In [1]: import numpy as np

In [2]: import numpy.linalg as la

In [3]: np.set_printoptions(suppress=True, linewidth=140)

In [4]: def tidy(a):
   ...:     return np.round(a, 1) + 0
   ...: 

In [5]: K = np.vander(np.arange(4) - 2, 4, increasing=True)

In [6]: print(K)
[[ 1 -2  4 -8]
 [ 1 -1  1 -1]
 [ 1  0  0  0]
 [ 1  1  1  1]]

In [7]: q, R = la.qr(K)

In [8]: print(tidy(q))
[[-0.5 -0.7  0.5 -0.2]
 [-0.5 -0.2 -0.5  0.7]
 [-0.5  0.2 -0.5 -0.7]
 [-0.5  0.7  0.5  0.2]]

In [9]: print(q.shape, R.shape)
(4, 4) (4, 4)

In [10]: print(tidy(q @ R))
[[ 1. -2.  4. -8.]
 [ 1. -1.  1. -1.]
 [ 1.  0.  0.  0.]
 [ 1.  1.  1.  1.]]

In [11]: print(np.allclose(R.T @ R, K.T @ K))
True

In [12]: print(abs(R[0, 0]), tidy(la.norm(K[:, 0])))
2.0 2.0

In [13]: rng = np.random.default_rng(463151)

In [14]: lab = rng.permutation(4)

In [15]: A2 = K[:, lab] * rng.choice([-1, 1], 4)

In [16]: print(A2)
[[-8 -4 -1 -2]
 [-1 -1 -1 -1]
 [ 0  0 -1  0]
 [ 1 -1 -1  1]]

In [17]: Uu, _, Vt = la.svd(K.T @ A2)

In [18]: print(lab)
[3 2 0 1]

In [19]: print(tidy(la.lstsq(K, A2)[0]))
[[ 0.  0. -1.  0.]
 [ 0.  0.  0.  1.]
 [ 0. -1.  0.  0.]
 [ 1.  0.  0.  0.]]

In [20]: data = np.loadtxt("mat.csv", delimiter=",")

In [21]: print(tidy(data))
[[ 0.5 -0.9  0. ]
 [ 0.9  0.5  0. ]
 [ 0.   0.   1. ]]

In [22]: print(tidy(np.sort(la.eigvals(data).real)))
[0.5 0.5 1. ]

In [23]: print(np.flatnonzero(la.matrix_power((data != 0) + (data.T != 0) + np.eye(3), 3)[1]))
[0 1]

In [24]: print(tidy(la.eigvals(data)))
[0.5+0.9j 0.5-0.9j 1. +0.j ]

In [25]: print(tidy(la.det(data[::-1])))
-1.0

In [26]: print(np.poly(data))
[ 1. -2.  2. -1.]

In [27]: print(np.einsum("ii->", data))
2.0

In [28]: print(tidy(la.eigvals(data).sum().real))
2.0

In [29]: print(tidy(np.kron(np.eye(2, dtype=int), data)))
[[ 0.5 -0.9  0.   0.   0.   0. ]
 [ 0.9  0.5  0.   0.   0.   0. ]
 [ 0.   0.   1.   0.   0.   0. ]
 [ 0.   0.   0.   0.5 -0.9  0. ]
 [ 0.   0.   0.   0.9  0.5  0. ]
 [ 0.   0.   0.   0.   0.   1. ]]
